$ python -q
>>> import numpy as np
>>> np.set_printoptions(precision=2, suppress=True, linewidth=160)
>>> X = np.loadtxt("out6.csv", delimiter=",")
>>> print(X)
[[-2.66  0.73 -1.18]
 [ 0.41 -2.97  0.01]
 [ 1.38 -2.47  1.  ]
 [-0.92  2.2  -1.82]
 [ 2.78 -1.13 -0.12]
 [ 1.88 -0.39 -2.31]
 [-2.92 -0.01 -0.67]
 [ 1.52 -2.5   0.65]
 [-2.18  1.   -1.81]
 [-0.64  1.49 -2.53]
 [-2.67 -0.56 -1.24]
 [-2.65  0.78  1.16]
 [-0.74  2.32 -1.76]
 [-0.82 -2.05  2.03]
 [-2.34  1.55 -1.06]
 [ 0.53 -1.75  2.37]
 [-2.13 -2.07  0.44]]
>>> out = np.c_[X[:, :1] @ np.array([[-2]]), np.array([0, 0, 1, 0, 2, 2, 0, 1, 0, 2, 2, 1, 1, 1, 2, 0, 0])]
>>> print(out)
[[ 5.32  0.  ]
 [-0.82  0.  ]
 [-2.76  1.  ]
 [ 1.84  0.  ]
 [-5.56  2.  ]
 [-3.76  2.  ]
 [ 5.84  0.  ]
 [-3.04  1.  ]
 [ 4.36  0.  ]
 [ 1.28  2.  ]
 [ 5.34  2.  ]
 [ 5.3   1.  ]
 [ 1.48  1.  ]
 [ 1.64  1.  ]
 [ 4.68  2.  ]
 [-1.06  0.  ]
 [ 4.26  0.  ]]
>>> print(np.linalg.matrix_rank(np.c_[X, out]))
4
>>> print(np.linalg.matrix_rank(out))
2
>>> print(np.linalg.norm(np.linalg.qr(X)[0].T @ out, axis=0) ** 2 / ((out ** 2).sum(axis=0) + 1e-12))
[1.   0.26]
>>> m1 = 0.9 ** np.abs(np.subtract.outer(np.arange(8), np.arange(8)))
>>> print(m1)
[[1.   0.9  0.81 0.73 0.66 0.59 0.53 0.48]
 [0.9  1.   0.9  0.81 0.73 0.66 0.59 0.53]
 [0.81 0.9  1.   0.9  0.81 0.73 0.66 0.59]
 [0.73 0.81 0.9  1.   0.9  0.81 0.73 0.66]
 [0.66 0.73 0.81 0.9  1.   0.9  0.81 0.73]
 [0.59 0.66 0.73 0.81 0.9  1.   0.9  0.81]
 [0.53 0.59 0.66 0.73 0.81 0.9  1.   0.9 ]
 [0.48 0.53 0.59 0.66 0.73 0.81 0.9  1.  ]]
>>> # symmetric, so the eigenvalues are real
>>> x = np.array([5, 5, 4, 3, 2, 2, 2, 0])
>>> h = np.maximum(m1 @ x, 0)
>>> print(np.tanh(m1 @ x))
[1. 1. 1. 1. 1. 1. 1. 1.]
>>> print(np.maximum(m1 @ (3 * x), 0))
[55.45 58.44 58.92 57.52 54.86 51.54 47.52 42.77]
>>> print(m1 * (h > 1e-9)[:, None])
[[1.   0.9  0.81 0.73 0.66 0.59 0.53 0.48]
 [0.9  1.   0.9  0.81 0.73 0.66 0.59 0.53]
 [0.81 0.9  1.   0.9  0.81 0.73 0.66 0.59]
 [0.73 0.81 0.9  1.   0.9  0.81 0.73 0.66]
 [0.66 0.73 0.81 0.9  1.   0.9  0.81 0.73]
 [0.59 0.66 0.73 0.81 0.9  1.   0.9  0.81]
 [0.53 0.59 0.66 0.73 0.81 0.9  1.   0.9 ]
 [0.48 0.53 0.59 0.66 0.73 0.81 0.9  1.  ]]
>>> print(np.flatnonzero(h > 1e-9))
[0 1 2 3 4 5 6 7]
>>> ev, V = np.linalg.eigh(m1)
>>> print(np.linalg.svd(m1, compute_uv=False))
[6.2  1.01 0.33 0.16 0.1  0.08 0.06 0.05]
>>> print(np.round(V.T @ m1 @ V, 2) + 0)
[[0.05 0.   0.   0.   0.   0.   0.   0.  ]
 [0.   0.06 0.   0.   0.   0.   0.   0.  ]
 [0.   0.   0.08 0.   0.   0.   0.   0.  ]
 [0.   0.   0.   0.1  0.   0.   0.   0.  ]
 [0.   0.   0.   0.   0.16 0.   0.   0.  ]
 [0.   0.   0.   0.   0.   0.33 0.   0.  ]
 [0.   0.   0.   0.   0.   0.   1.01 0.  ]
 [0.   0.   0.   0.   0.   0.   0.   6.2 ]]
>>> print(np.round(np.linalg.eigvalsh(m1 @ m1), 2) + 0)
[ 0.    0.    0.01  0.01  0.03  0.11  1.01 38.48]
>>> print(round(float(ev.sum()), 2), np.trace(m1))
8.0 8.0
>>> print((ev > 1e-8).sum(), (ev < -1e-8).sum())
8 0
>>> x = np.ones(8)
>>> for _ in range(3):
...     x = m1 @ x
...     x /= np.linalg.norm(x)
...     print(round(x @ m1 @ x, 2))
... 
6.2
6.2
6.2
>>> print(np.round(np.linalg.eigvalsh(m1)[-1], 2))
6.2
>>> print(x)
[0.32 0.35 0.37 0.37 0.37 0.37 0.35 0.32]
>>> W0 = np.array([[1, 1, 1, 1, -1, -1, -1, -1],
...     [1, 1, -1, -1, -1, -1, 1, 1],
...     [1, 1, 1, 1, 1, 1, 1, 1]])
>>> out = W0[0, 0] * W0[1:] - np.outer(W0[1:, 0], W0[0])
>>> print(out)
[[ 0  0 -2 -2  0  0  2  2]
 [ 0  0  0  0  2  2  2  2]]
>>> print(W0[:, 0] / W0[0, 0])
[1. 1. 1.]
>>> print(np.linalg.matrix_rank(out), np.linalg.matrix_rank(W0))
2 3
>>> print(out.ravel(order="F"))
[ 0  0  0  0 -2  0 -2  0  0  2  0  2  2  2  2  2]
>>> T = out.reshape(2, 2, -1)
>>> print(T.transpose(1, 0, 2))
[[[ 0  0 -2 -2]
  [ 0  0  0  0]]

 [[ 0  0  2  2]
  [ 2  2  2  2]]]
>>> print(np.swapaxes(T, 1, 2)[0])
[[ 0  0]
 [ 0  0]
 [-2  2]
 [-2  2]]
>>> print(T.sum(axis=1))
[[0 0 0 0]
 [2 2 2 2]]
>>> r0, g = W0[1], W0[0]
>>> print(r0 @ g)
0
>>> print(r0 @ r0)
8
>>> p = (r0 @ g) / (r0 @ r0) * r0
>>> print(g - p)
[ 1.  1.  1.  1. -1. -1. -1. -1.]
>>> print(round(np.linalg.norm(r0 + g) ** 2 + np.linalg.norm(r0 - g) ** 2, 2))
32.0
>>> K = 3 * np.eye(2) + np.eye(2, k=1)
>>> print(K)
[[3. 1.]
 [0. 3.]]
>>> # triangular, det is the product of the diagonal
>>> P = np.triu(np.array([[-2, 2], [0, -1]]), 1) + np.eye(2)
>>> out = P @ K @ np.linalg.inv(P)
>>> print(round(float(np.linalg.det(out)), 2))
9.0
>>> print(np.linalg.matrix_rank(out))
2
>>> print(out)
[[3. 1.]
 [0. 3.]]
>>> print(P @ K - K @ P)
[[0. 0.]
 [0. 0.]]
>>> out = np.array([[4, -7, -1], [0, -7, -7]])
>>> C = np.kron(out, K)
>>> print(np.round(np.linalg.norm(C, 2), 2), round(float(np.linalg.norm(out, 2) * np.linalg.norm(K, 2)), 2))
41.94 41.94
>>> print(np.linalg.matrix_rank(C))
4
>>> q, V = np.linalg.qr(K[:, :1])[0], np.linalg.qr(K[:, 1:])[0]
>>> s = np.linalg.svd(q.T @ V, compute_uv=False)
>>> print(np.degrees(np.arccos(s.clip(0, 1))))
[71.57]
>>> A = np.load("arr.npy")
>>> print(A)
[[ 3  3  3  3  3  3]
 [ 3  6  6  6  6  6]
 [ 3  6  9  9  9  9]
 [ 3  6  9 12 12 12]
 [ 3  6  9 12 15 15]
 [ 3  6  9 12 15 18]]
>>> gram = A.T @ A
>>> print(np.linalg.eigvalsh(gram)[::-1])
[2664.68   35.57    5.4     1.79    0.92    0.63]
>>> print(np.allclose(gram, gram.T))
True
>>> print(np.linalg.svd(A, compute_uv=False) ** 2)
[2664.68   35.57    5.4     1.79    0.92    0.63]
>>> ev, V = np.linalg.eigh(A)
>>> print(np.linalg.eigvalsh(A + -1 * np.eye(6)))
[-0.2  -0.04  0.34  1.32  4.96 50.62]
>>> print(round(ev.sum(), 2), np.trace(A))
63.0 63
>>> print((ev > 1e-8).sum(), (ev < -1e-8).sum())
6 0
>>> print(V @ np.diag(ev) @ V.T)
[[ 3.  3.  3.  3.  3.  3.]
 [ 3.  6.  6.  6.  6.  6.]
 [ 3.  6.  9.  9.  9.  9.]
 [ 3.  6.  9. 12. 12. 12.]
 [ 3.  6.  9. 12. 15. 15.]
 [ 3.  6.  9. 12. 15. 18.]]
>>> print(np.linalg.eigvalsh(A @ A))
[   0.63    0.92    1.79    5.4    35.57 2664.68]
>>> print(np.abs(V[:, -1]))
[0.13 0.26 0.37 0.46 0.52 0.55]
>>> print(np.abs(V[:, -1]).round(6).argmax())
5
>>> print(np.round(V.T @ A @ V, 2) + 0)
[[ 0.8   0.    0.    0.    0.    0.  ]
 [ 0.    0.96  0.    0.    0.    0.  ]
 [ 0.    0.    1.34  0.    0.    0.  ]
 [ 0.    0.    0.    2.32  0.    0.  ]
 [ 0.    0.    0.    0.    5.96  0.  ]
 [ 0.    0.    0.    0.    0.   51.62]]
>>> data = np.load("data.npy")
>>> print(data)
[[-1.92 -1.94 -2.88]
 [ 0.25  0.25  0.36]
 [ 1.    1.02  1.53]
 [-1.78 -1.81 -2.71]
 [ 0.27  0.31  0.5 ]
 [ 1.58  1.63  2.42]
 [-1.23 -1.22 -1.86]
 [-0.34 -0.33 -0.51]
 [-3.08 -3.14 -4.65]
 [-1.92 -1.95 -2.96]
 [-1.34 -1.34 -1.98]
 [-2.84 -2.82 -4.26]
 [-3.87 -3.9  -5.79]
 [-0.67 -0.66 -0.99]
 [ 2.59  2.56  3.78]
 [-1.26 -1.2  -1.87]
 [-0.87 -0.86 -1.3 ]
 [ 0.48  0.46  0.7 ]
 [-1.91 -1.9  -2.86]
 [-0.14 -0.19 -0.3 ]
 [ 3.97  3.97  5.94]]
>>> rng = np.random.default_rng(5834)
>>> lab = rng.permutation(3)
>>> out = data[:, lab] * rng.choice([-1, 1], 3)
>>> print(out)
[[ 2.88  1.94 -1.92]
 [-0.36 -0.25  0.25]
 [-1.53 -1.02  1.  ]
 [ 2.71  1.81 -1.78]
 [-0.5  -0.31  0.27]
 [-2.42 -1.63  1.58]
 [ 1.86  1.22 -1.23]
 [ 0.51  0.33 -0.34]
 [ 4.65  3.14 -3.08]
 [ 2.96  1.95 -1.92]
 [ 1.98  1.34 -1.34]
 [ 4.26  2.82 -2.84]
 [ 5.79  3.9  -3.87]
 [ 0.99  0.66 -0.67]
 [-3.78 -2.56  2.59]
 [ 1.87  1.2  -1.26]
 [ 1.3   0.86 -0.87]
 [-0.7  -0.46  0.48]
 [ 2.86  1.9  -1.91]
 [ 0.3   0.19 -0.14]
 [-5.94 -3.97  3.97]]
>>> Uu, _, VT = np.linalg.svd(data.T @ out)
>>> print(np.round(np.linalg.lstsq(data, out)[0], 2) + 0)
[[ 0.  0.  1.]
 [ 0. -1.  0.]
 [-1.  0.  0.]]
>>> print(lab)
[2 1 0]
>>> J = np.load("a.npy")
>>> print(J)
[[  4.75   4.83  13.26  -4.65   4.15]
 [  0.27  -1.78  -3.92  -0.23  -1.31]
 [  1.73  -1.15  -1.73  -1.6   -0.82]
 [  1.16   2.44   5.98  -1.23   2.  ]
 [  2.1   -2.97  -5.7   -1.9   -2.21]
 [ -4.74  -4.81 -13.13   4.64  -4.19]
 [  2.96  -3.49  -6.6   -2.59  -2.58]
 [  6.66   3.63  11.4   -6.17   3.33]
 [  6.49   3.57  11.36  -6.23   3.42]
 [  2.31   4.81  11.95  -2.35   4.05]
 [  5.11  -1.82  -1.54  -4.67  -1.09]
 [ -3.06   3.54   6.66   2.59   2.61]
 [ -8.34  -2.38  -9.7    7.84  -2.66]
 [  3.68  -2.45  -3.52  -3.29  -1.67]
 [ -2.7   -3.06  -8.34   2.58  -2.56]
 [ -2.42   0.05  -1.11   2.2   -0.16]
 [  4.74   4.88  13.28  -4.61   4.14]
 [  1.46  -4.22  -8.57  -1.2   -3.13]
 [  3.26  -0.68   0.32  -3.    -0.2 ]
 [-10.45   0.61  -3.8    9.65  -0.38]
 [ -5.11   1.85   1.48   4.61   0.99]
 [  8.17  -0.62   2.69  -7.44   0.25]
 [ -0.72   3.64   7.85   0.36   2.9 ]
 [ -5.72  -4.2  -12.28   5.3   -3.84]
 [ -2.14  -1.8   -5.06   1.94  -1.5 ]
 [  0.64  -3.51  -7.79  -0.46  -2.85]
 [ -1.77   1.16   1.83   1.62   0.72]
 [-12.02  -0.07  -6.09  10.99  -1.02]
 [  3.32  -0.58   0.27  -3.01  -0.21]
 [ -2.69   1.83   2.74   2.41   1.14]
 [ -3.02  -1.14  -4.19   2.81  -1.18]
 [  4.88   0.05   2.44  -4.34   0.38]
 [  3.69  -2.44  -3.58  -3.13  -1.58]
 [ -4.79  -4.84 -13.23   4.64  -4.17]
 [ -8.7   -0.58  -5.71   8.05  -1.15]]
>>> Xc = (J - J.mean(axis=0)) / J.std(axis=0)
>>> print(Xc.std(axis=0))
[1. 1. 1. 1. 1.]
>>> print(np.argwhere(np.abs(Xc) > 2))
[[19  0]
 [19  3]
 [27  0]
 [27  3]]
>>> beta = np.linalg.lstsq(np.delete(Xc, 3, axis=1), Xc[:, 3])[0]
>>> print(np.abs(beta).argmax())
0
>>> print(beta)
[-0.95  0.13 -0.06 -0.12]
>>> C = J[[25, 28]].astype(float)
>>> for _ in range(4):
...     lab = np.linalg.norm(J[:, None] - C, axis=-1).argmin(axis=1)
...     C = np.array([J[lab == j].mean(axis=0) for j in range(2)])
... 
>>> print(lab)
[1 0 1 1 0 0 0 1 1 1 1 1 0 1 0 0 1 0 1 0 0 1 1 0 0 0 1 0 1 1 0 1 1 0 0]
>>> print(C)
[[-3.69 -2.14 -6.69  3.46 -1.99]
 [ 2.87  1.37  4.54 -2.71  1.31]]
>>> print(C[1] - C[0])
[ 6.56  3.51 11.23 -6.17  3.3 ]
>>> x = np.array([1, 1, -1, 1, 1])
>>> h = np.maximum(C @ x, 0)
>>> print(np.tanh(C @ x))
[ 0.98 -0.93]
>>> print(C * (h > 1e-9)[:, None])
[[-3.69 -2.14 -6.69  3.46 -1.99]
 [ 0.    0.    0.   -0.    0.  ]]
>>> print(h)
[2.33 0.  ]
>>> print(np.maximum(C @ (3 * x), 0))
[7. 0.]
>>> Xc = J - J.mean(axis=0)
>>> Uu, s, VT = np.linalg.svd(Xc, full_matrices=False)
>>> print(np.linalg.matrix_rank(Xc))
5
>>> print(round(float((s ** 2).sum() ** 2 / (s ** 4).sum()), 2))
1.58
>>> print(VT[0] * np.sign(VT[0, np.abs(VT[0]).argmax()]))
[ 0.41  0.25  0.76 -0.39  0.23]
>>> print(np.round(Xc.mean(axis=0), 2) + 0)
[0. 0. 0. 0. 0.]
>>> print(s)
[55.41 31.17  0.34  0.27  0.26]
>>> print(np.abs(VT[0]).argmax())
2
>>> C = np.array([[0.5, -0.1, 2.7, -0.9, -0.7], [0.9, -0.7, 0.6, 0.5, 0.6]])
>>> feats = np.array([[-2, 3],
...     [1, 3],
...     [5, -6],
...     [-4, -7],
...     [-4, 6],
...     [5, 8],
...     [-6, 6],
...     [8, -9],
...     [4, 8],
...     [6, -1],
...     [-2, 2],
...     [7, -3],
...     [6, -7],
...     [-8, -3],
...     [-1, -9],
...     [3, 6],
...     [9, 0],
...     [-8, 4],
...     [-1, 2],
...     [4, 2],
...     [-9, 7],
...     [2, -9],
...     [9, -4],
...     [-7, 3],
...     [-7, 7],
...     [-1, 1]]) @ C + 0.02 * rng.normal(size=(26, 5))
>>> print(feats)
[[  1.68  -1.87  -3.6    3.32   3.18]
 [  3.21  -2.19   4.48   0.61   1.09]
 [ -2.93   3.69   9.88  -7.49  -7.12]
 [ -8.29   5.28 -14.96   0.1   -1.41]
 [  3.38  -3.78  -7.19   6.58   6.41]
 [  9.72  -6.1   18.31  -0.49   1.3 ]
 [  2.38  -3.55 -12.57   8.39   7.8 ]
 [ -4.11   5.48  16.18 -11.68 -11.01]
 [  9.21  -5.99  15.6    0.41   1.97]
 [  2.1    0.13  15.62  -5.9   -4.79]
 [  0.79  -1.23  -4.17   2.76   2.6 ]
 [  0.83   1.37  17.11  -7.81  -6.74]
 [ -3.27   4.32  11.99  -8.91  -8.39]
 [ -6.66   2.92 -23.39   5.68   3.77]
 [ -8.62   6.37  -8.08  -3.61  -4.67]
 [  6.93  -4.48  11.69   0.28   1.48]
 [  4.5   -0.86  24.28  -8.1   -6.29]
 [ -0.38  -1.99 -19.14   9.2    8.02]
 [  1.33  -1.32  -1.45   1.9    1.88]
 [  3.8   -1.83  12.    -2.6   -1.62]
 [  1.82  -3.98 -20.1   11.58  10.47]
 [ -7.1    6.07  -0.02  -6.27  -6.8 ]
 [  0.93   1.9   21.88 -10.13  -8.7 ]
 [ -0.79  -1.41 -17.09   7.81   6.68]
 [  2.77  -4.21 -14.71   9.77   9.06]
 [  0.37  -0.56  -2.1    1.39   1.26]]
>>> lab = feats[:, 4] > np.median(feats[:, 4])
>>> r0 = feats[lab].mean(axis=0) - feats[~lab].mean(axis=0)
>>> print(lab.astype(int))
[1 0 0 0 1 1 1 0 1 0 1 0 0 1 0 1 0 1 1 0 1 0 0 1 1 0]
>>> print(np.round((((feats - feats.mean(axis=0)) @ r0 > 0) == lab).mean(), 2))
0.81
>>> print(((feats - feats.mean(axis=0)) @ r0 > 0).astype(int))
[1 0 0 1 1 0 1 0 0 0 1 0 0 1 0 0 0 1 1 0 1 0 0 1 1 1]
>>> Xc = feats - feats.mean(axis=0)
>>> V = np.linalg.svd(Xc)[2][:2]
>>> out = Xc - Xc @ V.T @ V
>>> print((Xc @ V.T).std(axis=0))
[16.17  7.68]
>>> print(np.round(np.cov(Xc @ V.T, rowvar=False), 2) + 0)
[[272.05   0.  ]
 [  0.    61.37]]
>>> Uu, s, VT = np.linalg.svd(feats)
>>> print(np.argmax(s[:-1] / (s[1:] + 1e-6)) + 1)
2
>>> print(s)
[82.66 39.35  0.11  0.11  0.08]
>>> out = Uu[:, :2] @ np.diag(s[:2]) @ VT[:2]
>>> print(np.round(np.abs(feats - out).max(), 2))
0.05
>>> print(round(np.linalg.norm(feats - out, 2), 2), round(float(s[2]), 2))
0.11 0.11
>>> Uu, s, VT = np.linalg.svd(feats, full_matrices=False)
>>> print((s > 1e-8).sum())
5
>>> gram = np.cov(feats, rowvar=False)
>>> print(np.argwhere(np.triu(np.abs(np.corrcoef(feats.T)) > 0.8, 1)))
[[0 1]
 [2 3]
 [3 4]]
>>> print(gram.shape)
(5, 5)
